In [1]: import numpy as np

In [2]: np.set_printoptions(precision=2, suppress=True, linewidth=120, sign=" ")

In [3]: rnd = lambda a: np.round(a, 2) + 0

In [4]: f = np.array([-1, 0, 0])

In [5]: feats = np.array([np.roll(f, i) for i in range(3)])

In [6]: print(feats)
[[-1  0  0]
 [ 0 -1  0]
 [ 0  0 -1]]

In [7]: print(rnd(np.sort(np.linalg.eigvals(feats))))
[-1. -1. -1.]

In [8]: print(np.prod(np.diag(feats)), rnd(np.linalg.det(feats)))
-1 -1.0

In [9]: print(np.linalg.matrix_power(feats - np.diag(np.diag(feats)), 3))
[[ 0  0  0]
 [ 0  0  0]
 [ 0  0  0]]

In [10]: print([int(np.linalg.matrix_rank(np.linalg.matrix_power(feats, p))) for p in range(1, 4)])
[3, 3, 3]

In [11]: print(feats @ feats)
[[ 1  0  0]
 [ 0  1  0]
 [ 0  0  1]]

In [12]: T = np.stack([feats, 2 * feats, feats[::-1]])

In [13]: print(np.einsum("bij,cij->bc", T, T))
[[  3   6   1]
 [  6  12   2]
 [  1   2   3]]

In [14]: print(rnd(np.linalg.det(T)))
[-1. -8.  1.]

In [15]: print(T.sum(axis=0))
[[-3  0 -1]
 [ 0 -4  0]
 [-1  0 -3]]

In [16]: print(T.shape)
(3, 3, 3)

In [17]: print(rnd(np.linalg.norm(T, axis=(1, 2))))
[ 1.73  3.46  1.73]

In [18]: print((feats != 0).astype(int))
[[ 1  0  0]
 [ 0  1  0]
 [ 0  0  1]]

In [19]: print(rnd(np.sort(np.linalg.eigvals(feats).real)))
[-1. -1. -1.]

In [20]: print(np.flatnonzero(np.linalg.matrix_power((feats != 0) + (feats.T != 0) + np.eye(3), 3)[1]))
[ 1]

In [21]: print(feats @ feats)
[[ 1  0  0]
 [ 0  1  0]
 [ 0  0  1]]

In [22]: x = np.array([1, 1, 1])

In [23]: print([p for p in range(1, 25) if np.allclose(np.linalg.matrix_power(feats, p), np.eye(3))])
[2, 4, 6, 8, 10, 12, 14, 16, 18, 20, 22, 24]

In [24]: print(rnd(np.linalg.det(feats)))
-1.0

In [25]: print(3 - np.linalg.matrix_rank(feats - np.eye(3), tol=1e-8))
0

In [26]: X = np.tanh(np.array([[1.4, -1.1],
    ...:     [0.1, 1.2],
    ...:     [-1.4, -1.1],
    ...:     [-0.1, 0.1],
    ...:     [-0.2, 0.3],
    ...:     [0.6, -0.2],
    ...:     [0.3, 1.5],
    ...:     [0.0, -0.2],
    ...:     [-0.5, 0.1],
    ...:     [-0.3, 0.8],
    ...:     [1.8, -0.6],
    ...:     [1.1, 1.0],
    ...:     [1.9, 1.8],
    ...:     [-1.9, 1.8],
    ...:     [0.8, 0.5],
    ...:     [1.4, -0.6],
    ...:     [-0.4, -0.6],
    ...:     [0.3, 0.8],
    ...:     [-0.3, 0.0],
    ...:     [0.8, -0.6],
    ...:     [0.9, -2.3],
    ...:     [-0.1, 0.3],
    ...:     [-1.3, -0.8]]) @ np.array([[0.7, -0.4, -1.1], [1.9, 0.1, 1.7]]))

In [27]: print(rnd(X))
[[-0.8  -0.58 -1.  ]
 [ 0.98  0.08  0.96]
 [-1.    0.42 -0.32]
 [ 0.12  0.05  0.27]
 [ 0.41  0.11  0.62]
 [ 0.04 -0.25 -0.76]
 [ 1.    0.03  0.98]
 [-0.36 -0.02 -0.33]
 [-0.16  0.21  0.62]
 [ 0.86  0.2   0.93]
 [ 0.12 -0.65 -1.  ]
 [ 0.99 -0.33  0.45]
 [ 1.   -0.52  0.75]
 [ 0.97  0.74  1.  ]
 [ 0.91 -0.26 -0.03]
 [-0.16 -0.55 -0.99]
 [-0.89  0.1  -0.52]
 [ 0.94 -0.04  0.77]
 [-0.21  0.12  0.32]
 [-0.52 -0.36 -0.96]
 [-1.   -0.53 -1.  ]
 [ 0.46  0.07  0.55]
 [-0.98  0.41  0.07]]

In [28]: x = np.array([-1, 0, 2])

In [29]: y = X @ x

In [30]: print(rnd(y))
[-1.19  0.94  0.36  0.43  0.84 -1.56  0.96 -0.29  1.39  1.   -2.11 -0.08  0.5   1.03 -0.97 -1.82 -0.16  0.61  0.84
 -1.39 -1.    0.64  1.12]

In [31]: print(rnd(np.linalg.pinv(X) @ X))
[[ 1.  0.  0.]
 [ 0.  1.  0.]
 [ 0.  0.  1.]]

In [32]: print(rnd(np.linalg.solve(X.T @ X, X.T @ y)))
[-1.  0.  2.]

In [33]: print(rnd(np.linalg.lstsq(X, y)[0]))
[-1.  0.  2.]

In [34]: rng = np.random.default_rng(44223)

In [35]: y = y + 0.1 * rng.normal(size=23)

In [36]: print(rnd(y))
[-1.21  0.82  0.52  0.48  0.85 -1.49  0.92 -0.24  1.37  1.06 -2.04 -0.07  0.5   1.05 -0.98 -1.86 -0.38  0.6   0.79
 -1.3  -1.06  0.67  1.06]

In [37]: beta, *_ = np.linalg.lstsq(X, y)

In [38]: print([round(float(np.linalg.norm(np.linalg.solve(X.T @ X + lam * np.eye(3), X.T @ y))), 2) for lam in (0, 1, 10, 100)])
[2.14, 1.55, 0.73, 0.15]

In [39]: print(rnd(np.linalg.norm(y - X @ beta)))
0.35

In [40]: print(rnd(beta))
[-0.94  0.09  1.92]

In [41]: Y = np.c_[X[:, :2] @ np.array([[-6, 7], [5, 0]]), np.array([0, 2, 2, 3, 2, 2, 0, 3, 3, 3, 1, 1, 2, 3, 1, 3, 1, 0, 1, 3, 1, 0, 2])]

In [42]: print(rnd(Y))
[[ 1.9  -5.63  0.  ]
 [-5.49  6.87  2.  ]
 [ 8.08 -6.97  2.  ]
 [-0.47  0.84  3.  ]
 [-1.88  2.84  2.  ]
 [-1.51  0.28  2.  ]
 [-5.82  6.97  0.  ]
 [ 2.08 -2.54  3.  ]
 [ 1.99 -1.11  3.  ]
 [-4.2   6.05  3.  ]
 [-3.98  0.84  1.  ]
 [-7.58  6.93  1.  ]
 [-8.61  7.    2.  ]
 [-2.14  6.79  3.  ]
 [-6.76  6.35  1.  ]
 [-1.8  -1.11  3.  ]
 [ 5.84 -6.23  1.  ]
 [-5.83  6.57  0.  ]
 [ 1.84 -1.45  1.  ]
 [ 1.32 -3.66  3.  ]
 [ 3.34 -6.99  1.  ]
 [-2.42  3.23  0.  ]
 [ 7.98 -6.89  2.  ]]

In [43]: print(rnd(np.linalg.norm(np.linalg.qr(X)[0].T @ Y, axis=0) ** 2 / ((Y ** 2).sum(axis=0) + 1e-12)))
[ 1.    1.    0.01]

In [44]: print(rnd(np.linalg.lstsq(X, Y[:, 0])[0]))
[-6.  5.  0.]

In [45]: print(rnd(np.linalg.norm(Y - X @ np.linalg.lstsq(X, Y)[0], axis=0)))
[ 0.    0.    9.59]

In [46]: print(np.linalg.matrix_rank(np.c_[X, Y]))
4

In [47]: def softmax(z):
    ...:     e = np.exp(z - z.max(axis=-1, keepdims=True))
    ...:     return e / e.sum(axis=-1, keepdims=True)
    ...: 

In [48]: print(rnd(softmax(10 * X[2])))
[ 0.  1.  0.]

In [49]: print(rnd(softmax(X).sum(axis=1)))
[ 1.  1.  1.  1.  1.  1.  1.  1.  1.  1.  1.  1.  1.  1.  1.  1.  1.  1.  1.  1.  1.  1.  1.]

In [50]: S = X @ X.T / np.sqrt(3)

In [51]: print(softmax(S).round(6).argmax(axis=1))
[ 20  13   2  13  13  10  13  20  13  13  10  12  12  13  12  20  20   6  22  20  20  13  22]

In [52]: f, v = X[4], X[11]

In [53]: print(rnd(f @ v))
0.65

In [54]: print(rnd(f @ f))
0.56

In [55]: p = (f @ v) / (f @ f) * f

In [56]: print(rnd(p))
[ 0.47  0.13  0.72]

In [57]: C2 = np.cov(X, rowvar=False)

In [58]: print(np.argsort(-X.std(axis=0).round(6), kind="stable"))
[ 0  2  1]

In [59]: print(C2.shape)
(3, 3)

In [60]: print(rnd(X.std(axis=0)))
[ 0.73  0.36  0.73]

In [61]: print(np.argwhere(np.triu(np.abs(np.corrcoef(X.T)) > 0.8, 1)))
[]

In [62]: print(rnd(np.polyfit(X[:, 2], X[:, 1], 1)))
[ 0.29 -0.09]

In [63]: print(rnd(np.corrcoef(X[:, 2], X[:, 1])[0, 1]))
0.59

In [64]: print(rnd(np.linalg.eigvalsh(C2)[::-1]))
[ 0.98  0.24  0.03]

In [65]: sig = 10 * 0.5 ** np.arange(3)

In [66]: E = rng.normal(size=(26, 3)) * rng.permutation(sig)

In [67]: print(rnd(E))
[[ 13.18   5.2   -0.6 ]
 [ -0.22   2.64  -1.99]
 [  8.83   0.16   0.54]
 [ -1.95   4.94  -2.39]
 [  1.89 -10.82   2.3 ]
 [ -1.89  -4.61   2.37]
 [ -8.88   1.58   2.39]
 [ -8.62   8.07  -4.4 ]
 [ -5.26   3.49  -1.68]
 [-14.01   2.11  -6.77]
 [  0.99  -0.56   3.56]
 [  7.45   1.72   0.65]
 [  0.68  -8.63  -1.55]
 [-14.26   1.48   1.69]
 [ -7.49  -0.59   1.61]
 [ -3.85  -0.16   1.16]
 [  1.37   2.29  -4.35]
 [-10.29  -6.76  -0.31]
 [-13.27   1.46  -4.5 ]
 [ -0.92   6.67   3.53]
 [ 20.92  -6.66   1.47]
 [  2.7   -0.63  -0.6 ]
 [ -2.37  -2.66  -1.5 ]
 [  4.98  -3.97  -3.28]
 [ -1.78  -2.05  -1.23]
 [ -2.77   2.93  -2.98]]

In [68]: dist = np.linalg.norm(E[:, None] - E[None], axis=-1)

In [69]: print(np.unravel_index(dist.round(6).argmax(), dist.shape))
(np.int64(9), np.int64(20))

In [70]: print(dist.mean(axis=1).argmax())
20

In [71]: print(np.linalg.matrix_rank(dist ** 2))
5

In [72]: print(np.flatnonzero(dist[9] < dist.mean() / 2))
[  9  18]

In [73]: print(rnd(dist[:5, :5]))
[[  0.    13.71   6.76  15.23  19.81]
 [ 13.71   0.     9.71   2.91  14.28]
 [  6.76   9.71   0.    12.15  13.1 ]
 [ 15.23   2.91  12.15   0.    16.89]
 [ 19.81  14.28  13.1   16.89   0.  ]]
